$ python3 -q
>>> import numpy as np
>>> np.set_printoptions(suppress=True, linewidth=160)
>>> mat = np.loadtxt("dump.csv", delimiter=",")
>>> mat
array([[1.3, 3. , 2. ],
       [0. , 0.3, 0. ],
       [1. , 3. , 2.3]])
>>> O = mat.astype(float).copy()
>>> for j in range(3):
...     O[:, j] -= O[:, :j] @ (O[:, :j].T @ O[:, j])
...     O[:, j] /= np.linalg.norm(O[:, j])
... 
>>> np.round(O.T @ O, 3) + 0
array([[1., 0., 0.],
       [0., 1., 0.],
       [0., 0., 1.]])
>>> O.round(3)
array([[ 0.793, -0.535, -0.292],
       [ 0.   ,  0.48 , -0.877],
       [ 0.61 ,  0.695,  0.38 ]])
>>> x0 = np.array([4, 1, 6])
>>> target = mat @ x0
>>> b, lr = np.zeros(3), 1 / np.linalg.norm(mat, 2) ** 2
>>> for i in range(250):
...     b -= lr * mat.T @ (mat @ b - target)
...     if i % 50 == 0: print(i, round(np.linalg.norm(mat @ b - target), 3))
... 
0 0.943
50 0.883
100 0.828
150 0.777
200 0.731
>>> b.round(3)
array([1.923, 3.293, 3.902])
>>> x0 = np.array([5, -3, -9])
>>> a = np.maximum(mat @ x0, 0)
>>> np.round(np.tanh(mat @ x0), 3)
array([-1.   , -0.716, -1.   ])
>>> a
array([0., 0., 0.])
>>> np.flatnonzero(a > 1e-9)
array([], dtype=int64)
>>> mat.T @ a
array([0., 0., 0.])
>>> P = np.triu(np.array([[2, -1, -2], [3, 3, 0], [-3, 2, -3]]), 1) + np.eye(3)
>>> out = P @ mat @ np.linalg.inv(P)
>>> round(float(np.linalg.det(out)), 3)
0.297
>>> np.linalg.matrix_rank(out)
np.int64(3)
